$ ipython --no-banner

In [1]: import numpy as np

In [2]: np.set_printoptions(precision=1, suppress=True, linewidth=120, legacy="1.25")

In [3]: A = np.load("m.npy")

In [4]: A
Out[4]: 
array([[ 5,  0,  0,  0,  0,  0],
       [ 0,  0,  0,  0,  0,  0],
       [ 0,  4,  0,  0,  0,  0],
       [ 0,  0,  0, -4,  0,  0],
       [ 0,  0,  2,  0,  0,  0],
       [ 0,  0,  0,  0,  1,  0]])

In [5]: np.linalg.norm(A, axis=0)
Out[5]: array([5., 4., 2., 4., 1., 0.])

In [6]: A[:, 4] @ A[:, 5]
Out[6]: 0

In [7]: round(np.trace(np.linalg.pinv(A) @ A), 1)
Out[7]: 5.0

In [8]: A @ np.linalg.pinv(A) @ A
Out[8]: 
array([[ 5.,  0.,  0.,  0.,  0.,  0.],
       [ 0.,  0.,  0.,  0.,  0.,  0.],
       [ 0.,  4.,  0.,  0.,  0.,  0.],
       [ 0.,  0.,  0., -4.,  0.,  0.],
       [ 0.,  0.,  2.,  0.,  0.,  0.],
       [ 0.,  0.,  0.,  0.,  1.,  0.]])

In [9]: np.linalg.lstsq(A[:-1].T, A[-1])[2]
Out[9]: 4

In [10]: [round(float(x), 1) for x in np.linalg.svd(A, compute_uv=False)[:3]]
Out[10]: [5.0, 4.0, 4.0]

In [11]: np.argsort(-np.linalg.norm(A, axis=0).round(6), kind="stable")[:3]
Out[11]: array([0, 1, 3])

In [12]: left, sv, vt = np.linalg.svd(A)

In [13]: vecs = vt[:(sv > 1e-8).sum()]

In [14]: rng = np.random.default_rng(784946)

In [15]: vec = A[2] + -2 * A[5] + rng.integers(2) * np.eye(6)[0]

In [16]: vec
Out[16]: array([ 0.,  4.,  0.,  0., -2.,  0.])

In [17]: np.diag(vecs.T @ vecs)
Out[17]: array([1., 1., 1., 1., 1., 0.])

In [18]: np.allclose(vecs.T @ vecs @ vec, vec)
Out[18]: True

In [19]: vecs.T @ vecs
Out[19]: 
array([[1., 0., 0., 0., 0., 0.],
       [0., 1., 0., 0., 0., 0.],
       [0., 0., 1., 0., 0., 0.],
       [0., 0., 0., 1., 0., 0.],
       [0., 0., 0., 0., 1., 0.],
       [0., 0., 0., 0., 0., 0.]])

In [20]: A.reshape(2, -1)
Out[20]: 
array([[ 5,  0,  0,  0,  0,  0,  0,  0,  0,  0,  0,  0,  0,  4,  0,  0,  0,  0],
       [ 0,  0,  0, -4,  0,  0,  0,  0,  2,  0,  0,  0,  0,  0,  0,  0,  1,  0]])

In [21]: A.ravel(order="F")
Out[21]: 
array([ 5,  0,  0,  0,  0,  0,  0,  0,  4,  0,  0,  0,  0,  0,  0,  0,  2,  0,  0,  0,  0, -4,  0,  0,  0,  0,  0,  0,
        0,  1,  0,  0,  0,  0,  0,  0])

In [22]: blk = A.reshape(6, 2, -1)

In [23]: blk[:, 0]
Out[23]: 
array([[5, 0, 0],
       [0, 0, 0],
       [0, 4, 0],
       [0, 0, 0],
       [0, 0, 2],
       [0, 0, 0]])

In [24]: np.einsum("ihd,ihd->ih", blk, blk)
Out[24]: 
array([[25,  0],
       [ 0,  0],
       [16,  0],
       [ 0, 16],
       [ 4,  0],
       [ 0,  1]])

In [25]: blk.sum(axis=1)
Out[25]: 
array([[ 5,  0,  0],
       [ 0,  0,  0],
       [ 0,  4,  0],
       [-4,  0,  0],
       [ 0,  0,  2],
       [ 0,  1,  0]])

In [26]: feats = np.array([[1, -1, 6, 6],
    ...:     [7, 5, 12, 12],
    ...:     [2, 0, 7, 7],
    ...:     [1, -1, 6, 6],
    ...:     [2, 0, 7, 7]])

In [27]: feats
Out[27]: 
array([[ 1, -1,  6,  6],
       [ 7,  5, 12, 12],
       [ 2,  0,  7,  7],
       [ 1, -1,  6,  6],
       [ 2,  0,  7,  7]])

In [28]: rank = np.linalg.matrix_rank(A)

In [29]: rank
Out[29]: 5

In [30]: N = np.linalg.svd(A)[2][rank:].T

In [31]: [int(np.linalg.matrix_rank(np.delete(A, i, axis=0))) for i in range(6)]
Out[31]: [4, 5, 4, 4, 4, 4]

In [32]: np.linalg.matrix_rank(A.T @ A), np.linalg.matrix_rank(A @ A.T)
Out[32]: (5, 5)

In [33]: N.shape
Out[33]: (6, 1)

In [34]: N[:, 0] / N[np.abs(N[:, 0]).round(6).argmax(), 0]
Out[34]: array([0., 0., 0., 0., 0., 1.])

In [35]: left, sv, vt = np.linalg.svd(feats)

In [36]: vecs = vt[:(sv > 1e-8).sum()]

In [37]: vec = feats[2] + -3 * feats[0] + rng.integers(2) * np.eye(4)[1]

In [38]: vec
Out[38]: array([ -1.,   3., -11., -11.])

In [39]: np.linalg.matrix_rank(np.vstack([feats, vec]))
Out[39]: 2
